$ ipython --no-banner

In [1]: import numpy as np

In [2]: import numpy.linalg as la

In [3]: np.set_printoptions(precision=1, suppress=True, linewidth=160)

In [4]: def rd(a):
   ...:     return np.round(a, 1) + 0
   ...: 

In [5]: W0 = np.load("sample18.npy")

In [6]: print(W0)
[[ 2.  2. -2.]
 [ 0.  6. -4.]
 [ 0.  6. -4.]]

In [7]: # row 2 repeats row 1

In [8]: rank = la.matrix_rank(W0)

In [9]: print(rank)
2

In [10]: null = la.svd(W0)[2][rank:].T

In [11]: print(null.shape)
(3, 1)

In [12]: print([int(la.matrix_rank(W0[:, :j + 1])) for j in range(3)])
[1, 2, 2]

In [13]: print(np.allclose(W0 @ null, 0))
True

In [14]: print(la.matrix_rank(W0.T @ W0), la.matrix_rank(W0 @ W0.T))
2 2

In [15]: print([int(la.matrix_rank(W0[:i])) for i in range(1, len(W0) + 1)])
[1, 2, 2]

In [16]: print(W0 @ null)
[[0.]
 [0.]
 [0.]]

In [17]: print(rd(null @ null.T))
[[0.1 0.1 0.2]
 [0.1 0.3 0.4]
 [0.2 0.4 0.6]]

In [18]: print(rd(null[:, 0] / null[np.abs(null[:, 0]).round(6).argmax(), 0]))
[0.3 0.7 1. ]

In [19]: other = W0[0, 0] * W0[1:] - np.outer(W0[1:, 0], W0[0])

In [20]: print(other)
[[ 0. 12. -8.]
 [ 0. 12. -8.]]

In [21]: print(la.matrix_rank(other), la.matrix_rank(W0))
1 2

In [22]: proj = np.triu(np.array([[0, 2, 2], [-1, -1, 2], [0, 0, 0]]), 1) + np.eye(3)

In [23]: other = proj @ W0 @ la.inv(proj)

In [24]: print(np.trace(other), np.trace(W0))
4.0 4.0

In [25]: print(rd(la.det(other)))
0.0
